>>> import numpy as np
>>> import numpy.linalg as la
>>> np.set_printoptions(precision=2, suppress=True, linewidth=160)
>>> def rd(a):
...     return np.round(a, 2) + 0
... 
>>> E = np.load("a.npy")
>>> E
array([[ 4,  2,  9, -5, -8, -5,  0, -2, -6,  1],
       [ 1,  1, -3, -9, -2,  2, -4, -1,  6,  7],
       [ 8,  8, -2, -8,  6, -8, -7, -2,  2, -1],
       [ 9,  4,  4, -8,  2,  4,  9, -2, -3, -1],
       [ 7, -3, -1, -8,  2, -6,  9, -5,  3,  3],
       [-6, -4, -8,  0, -8,  9,  7,  4, -2,  2],
       [-2, -2,  9,  1,  7, -4, -4, -5,  6,  7],
       [-6,  1, -3, -8, -7,  9,  1,  1,  9,  7],
       [ 7,  1, -4,  2, -8, -9,  9,  9, -3,  7],
       [ 7, -3, -8,  4,  0,  0,  0,  8, -8, -1]])
>>> q, V = la.qr(E[:, :2])[0], la.qr(E[:, 2:])[0]
>>> sigma = la.svd(q.T @ V, compute_uv=False)
>>> rd(sigma)
array([1.  , 0.91])
>>> E[1] @ E[6]
np.int64(44)
>>> rd(la.norm(E[1], 1)), rd(la.norm(E[1], np.inf))
(np.float64(36.0), np.float64(9.0))
>>> rd(la.norm(E, axis=0))
array([19.62, 11.18, 18.57, 19.57, 18.38, 20.1 , 19.34, 15.  , 16.97, 14.59])
>>> rd(la.norm(E[1] - E[6]))
np.float64(19.87)
>>> rd(la.norm(E, axis=1))
array([16.  , 14.21, 18.81, 17.09, 16.94, 18.28, 16.76, 19.29, 20.86, 16.34])
>>> rd(la.norm(E, "nuc"))
np.float64(146.78)
>>> F = np.load("test7.npy")
>>> F
array([[ 1,  1,  0,  0],
       [ 2,  1,  3,  1],
       [ 0,  2,  0,  0],
       [ 2,  0,  2,  2],
       [ 2,  3,  0,  2],
       [ 0,  1,  2,  3],
       [-5, -2, -9, -3]])
>>> rd(la.norm(F, axis=1))
array([ 1.41,  3.87,  2.  ,  3.46,  4.12,  3.74, 10.91])
>>> rd(la.norm(F, "nuc"))
np.float64(20.88)
>>> rd(la.norm(F[4] - F[2]))
np.float64(3.0)
>>> rd(la.norm(F, 2))
np.float64(12.53)
>>> F[4] @ F[2]
np.int64(6)
>>> rd(la.norm(F, axis=0))
array([6.16, 4.47, 9.9 , 5.2 ])
